% python3 -q
>>> import numpy as np
>>> import numpy.linalg as la
>>> np.set_printoptions(precision=2, suppress=True, linewidth=140)
>>> feats = np.loadtxt("data.csv", delimiter=",")
>>> feats
array([[ -1.28, -37.44,  26.42,  39.19],
       [  0.35, -31.18,  22.51,  32.32],
       [  3.16,  -9.79,   8.32,   8.91],
       [  0.73,  -1.41,   1.44,   0.65],
       [ -0.04,   0.54,  -0.52,  -0.11],
       [  0.03,   0.86,  -0.8 ,  -0.16],
       [  5.62,   6.77,  -4.38,  -2.33],
       [ 11.32,  11.83,  -6.87,  -5.31],
       [ 16.67,  16.61,  -9.15,  -8.48],
       [ 18.52,  18.28,  -9.93,  -9.64],
       [ 22.66,  22.03, -11.68, -12.31],
       [ 23.38,  22.69, -11.99, -12.79]])
>>> # looks like rank 3
>>> dist = la.norm(feats[:, None] - feats[None], axis=-1)
>>> dist[10]
array([90.62, 80.56, 47.36, 37.02, 35.36, 35.01, 26.01, 17.46,  9.28,  6.43,  0.  ,  1.13])
>>> la.norm(feats - feats.mean(axis=0), axis=1)
array([60.43, 50.27, 16.26,  8.56,  8.96,  8.9 ,  8.89, 14.97, 22.39, 25.1 , 31.31, 32.41])
>>> dist.mean(axis=1).argmax()
np.int64(0)
>>> np.unravel_index(dist.round(6).argmax(), dist.shape)
(np.int64(0), np.int64(11))
>>> dist[:5, :5]
array([[ 0.  , 10.21, 45.04, 58.4 , 60.94],
       [10.21,  0.  , 34.86, 48.31, 50.87],
       [45.04, 34.86,  0.  , 13.84, 16.62],
       [58.4 , 48.31, 13.84,  0.  ,  2.97],
       [60.94, 50.87, 16.62,  2.97,  0.  ]])
>>> dist[10].round(6).argsort(kind="stable")[:4]
array([10, 11,  9,  8])
>>> arr = np.loadtxt("m.csv", delimiter=",")
>>> arr
array([[1., 1., 0.],
       [1., 1., 0.],
       [0., 0., 2.]])
>>> # rank 2
>>> def softmax(z):
...     e = np.exp(z - z.max(axis=-1, keepdims=True))
...     return e / e.sum(axis=-1, keepdims=True)
... 
>>> np.round(softmax(10 * arr[0]), 2) + 0
array([0.5, 0.5, 0. ])
>>> softmax(arr[0])
array([0.42, 0.42, 0.16])
>>> att = arr @ arr.T / np.sqrt(3)
>>> softmax(att).round(6).argmax(axis=1)
array([0, 0, 2])
>>> np.poly(arr)
array([ 1., -4.,  4.,  0.])
>>> round(la.det(2 * arr), 2), round(float(la.det(arr)), 2)
(np.float64(0.0), 0.0)
>>> np.einsum("ij,ji->", arr, arr)
np.float64(8.0)
>>> np.round(la.eigvals(arr).sum().real, 2)
np.float64(4.0)
>>> mat = np.loadtxt("run1.csv", delimiter=",")
>>> mat
array([[ 0.29, -0.43, -0.43, -0.14, -0.14, -0.71],
       [-0.43,  0.74, -0.26, -0.09, -0.09, -0.43],
       [-0.43, -0.26,  0.74, -0.09, -0.09, -0.43],
       [-0.14, -0.09, -0.09,  0.97, -0.03, -0.14],
       [-0.14, -0.09, -0.09, -0.03,  0.97, -0.14],
       [-0.71, -0.43, -0.43, -0.14, -0.14,  0.29]])
>>> np.round(la.norm(mat, 1), 2), round(float(la.norm(mat, np.inf)), 2)
(np.float64(2.14), 2.14)
>>> round(la.norm(mat[4], 1), 2), round(float(la.norm(mat[4], np.inf)), 2)
(np.float64(1.46), 0.97)
>>> round(la.norm(mat[4] - mat[0]), 2)
np.float64(1.41)
>>> (mat + mat.T) / 2
array([[ 0.29, -0.43, -0.43, -0.14, -0.14, -0.71],
       [-0.43,  0.74, -0.26, -0.09, -0.09, -0.43],
       [-0.43, -0.26,  0.74, -0.09, -0.09, -0.43],
       [-0.14, -0.09, -0.09,  0.97, -0.03, -0.14],
       [-0.14, -0.09, -0.09, -0.03,  0.97, -0.14],
       [-0.71, -0.43, -0.43, -0.14, -0.14,  0.29]])
>>> np.sort(np.abs(la.eigvals(mat)))
array([1., 1., 1., 1., 1., 1.])
>>> np.allclose(mat @ mat.T, mat.T @ mat)
True
>>> round(float(la.det(mat)), 2)
-1.0
>>> np.round(np.abs(la.eigvals(mat)).max(), 2)
np.float64(1.0)
>>> vec = np.array([3, 6, 3, -8, 6, -7])
>>> h = np.maximum(mat @ vec, 0)
>>> np.maximum(mat @ (3 * vec), 0)
array([ 6.86, 16.71,  7.71,  0.  , 17.57,  0.  ])
>>> h
array([2.29, 5.57, 2.57, 0.  , 5.86, 0.  ])
>>> np.tanh(mat @ vec)
array([ 0.98,  1.  ,  0.99, -1.  ,  1.  , -1.  ])
>>> mat * (h > 1e-9)[:, None]
array([[ 0.29, -0.43, -0.43, -0.14, -0.14, -0.71],
       [-0.43,  0.74, -0.26, -0.09, -0.09, -0.43],
       [-0.43, -0.26,  0.74, -0.09, -0.09, -0.43],
       [-0.  , -0.  , -0.  ,  0.  , -0.  , -0.  ],
       [-0.14, -0.09, -0.09, -0.03,  0.97, -0.14],
       [-0.  , -0.  , -0.  , -0.  , -0.  ,  0.  ]])
>>> np.maximum(mat @ vec, 0) - np.maximum(-mat @ vec, 0)
array([ 2.29,  5.57,  2.57, -8.14,  5.86, -7.71])
>>> ev, vecs = la.eigh(mat)
>>> vec = np.array([-2, -6, -1, -7, 8, 1])
>>> np.round(vecs * np.abs(ev) @ vecs.T, 2) + 0
array([[1., 0., 0., 0., 0., 0.],
       [0., 1., 0., 0., 0., 0.],
       [0., 0., 1., 0., 0., 0.],
       [0., 0., 0., 1., 0., 0.],
       [0., 0., 0., 0., 1., 0.],
       [0., 0., 0., 0., 0., 1.]])
>>> round(vec @ mat @ vec, 2)
np.float64(137.14)
>>> ev, vecs = la.eigh(mat)
>>> (ev > 1e-8).sum(), (ev < -1e-8).sum()
(np.int64(5), np.int64(1))
>>> np.round(vecs.T @ mat @ vecs, 2) + 0
array([[-1.,  0.,  0.,  0.,  0.,  0.],
       [ 0.,  1.,  0.,  0.,  0.,  0.],
       [ 0.,  0.,  1.,  0.,  0.,  0.],
       [ 0.,  0.,  0.,  1.,  0.,  0.],
       [ 0.,  0.,  0.,  0.,  1.,  0.],
       [ 0.,  0.,  0.,  0.,  0.,  1.]])
>>> la.svd(mat, compute_uv=False)
array([1., 1., 1., 1., 1., 1.])
>>> np.unique(ev.round(6) + 0, return_counts=True)[1]
array([1, 5])
>>> B = np.array([[-1], [-1], [-2]])
>>> A = np.block([[np.zeros((3, 3)), B], [B.T, np.zeros((1, 1))]])
>>> A
array([[ 0.,  0.,  0., -1.],
       [ 0.,  0.,  0., -1.],
       [ 0.,  0.,  0., -2.],
       [-1., -1., -2.,  0.]])
>>> # rows 0 and 1 are equal
>>> B = A / np.sqrt((A ** 2).mean(axis=1, keepdims=True))
>>> A - A.mean(axis=1, keepdims=True)
array([[ 0.25,  0.25,  0.25, -0.75],
       [ 0.25,  0.25,  0.25, -0.75],
       [ 0.5 ,  0.5 ,  0.5 , -1.5 ],
       [ 0.  ,  0.  , -1.  ,  1.  ]])
>>> np.round(la.eigvals(A), 2) + 0
array([-2.45,  0.  ,  2.45,  0.  ])
>>> np.kron(np.eye(2, dtype=int), A)
array([[ 0.,  0.,  0., -1.,  0.,  0.,  0., -0.],
       [ 0.,  0.,  0., -1.,  0.,  0.,  0., -0.],
       [ 0.,  0.,  0., -2.,  0.,  0.,  0., -0.],
       [-1., -1., -2.,  0., -0., -0., -0.,  0.],
       [ 0.,  0.,  0., -0.,  0.,  0.,  0., -1.],
       [ 0.,  0.,  0., -0.,  0.,  0.,  0., -1.],
       [ 0.,  0.,  0., -0.,  0.,  0.,  0., -2.],
       [-0., -0., -0.,  0., -1., -1., -2.,  0.]])
>>> np.round(la.eigvals(A).sum().real, 2)
np.float64(0.0)
>>> np.round(la.det(2 * A), 2), np.round(la.det(A), 2)
(np.float64(0.0), np.float64(0.0))
>>> round(la.det(A.T), 2)
np.float64(0.0)
